$ ipython --no-banner

In [1]: import numpy as np

In [2]: import numpy.linalg as la

In [3]: np.set_printoptions(precision=2, suppress=True, linewidth=100)

In [4]: def tidy(a):
   ...:     return np.round(a, 2) + 0
   ...: 

In [5]: arr = np.load("x.npy")

In [6]: arr
Out[6]: 
array([[-0.4 , -0.8 ,  0.2 , -0.8 , -0.7 , -1.  ],
       [ 1.4 ,  0.4 ,  1.  , -0.1 ,  0.8 , -0.4 ],
       [-1.  ,  1.5 , -0.2 , -0.3 , -0.2 , -1.4 ],
       [ 0.4 ,  0.7 , -0.9 ,  0.8 , -1.7 , -0.1 ],
       [ 1.97,  0.84,  1.06,  0.01,  0.62, -0.23],
       [ 0.  ,  1.5 ,  0.  ,  0.2 ,  0.  , -0.1 ],
       [ 2.1 ,  0.9 ,  1.4 , -0.3 ,  0.1 , -0.2 ],
       [-0.3 , -1.  , -0.7 ,  1.8 , -0.7 , -0.1 ],
       [ 2.3 , -2.1 ,  1.3 ,  1.4 , -0.3 , -0.3 ],
       [ 0.8 , -0.1 ,  0.1 ,  0.5 , -1.2 , -0.9 ]])

In [7]: P = arr @ la.solve(arr.T @ arr, arr.T)

In [8]: tidy(P @ arr[:, 1])
Out[8]: array([-0.8 ,  0.4 ,  1.5 ,  0.7 ,  0.84,  1.5 ,  0.9 , -1.  , -2.1 , -0.1 ])

In [9]: tidy(la.eigvalsh(P))
Out[9]: array([0., 0., 0., 0., 1., 1., 1., 1., 1., 1.])

In [10]: u = np.array([-2, 1, 0])

In [11]: tidy(np.convolve(arr[2], u))
Out[11]: array([ 2. , -4. ,  1.9,  0.4,  0.1,  2.6, -1.4,  0. ])

In [12]: tidy(np.cross(arr[2, :3], arr[3, :3]))
Out[12]: array([-1.21, -0.98, -1.3 ])

In [13]: Q, V = la.qr(arr[:, :2])[0], la.qr(arr[:, 2:])[0]

In [14]: sig = la.svd(Q.T @ V, compute_uv=False)

In [15]: tidy(la.norm(Q @ Q.T - V @ V.T, 2))
Out[15]: np.float64(1.0)

In [16]: (sig > 0.9).sum()
Out[16]: np.int64(1)

In [17]: vec = np.array([1, -3, 2, 1, -3, -1])

In [18]: target = arr @ vec

In [19]: tidy(la.lstsq(arr, target)[0])
Out[19]: array([ 1., -3.,  2.,  1., -3., -1.])

In [20]: tidy(target)
Out[20]: array([ 4.7 ,  0.1 , -4.2 ,  2.5 , -0.05, -4.2 ,  1.8 ,  5.3 , 13.8 ,  6.3 ])

In [21]: rng = np.random.default_rng(44856)

In [22]: target = target + 0.02 * rng.normal(size=10)

In [23]: tidy(target)
Out[23]: array([ 4.73,  0.13, -4.19,  2.46, -0.06, -4.2 ,  1.8 ,  5.28, 13.78,  6.31])

In [24]: b, *_ = la.lstsq(arr, target)

In [25]: tidy(arr.T @ (target - arr @ b))
Out[25]: array([0., 0., 0., 0., 0., 0.])

In [26]: tidy(b)
Out[26]: array([ 1.  , -3.01,  2.  ,  0.98, -2.99, -1.02])
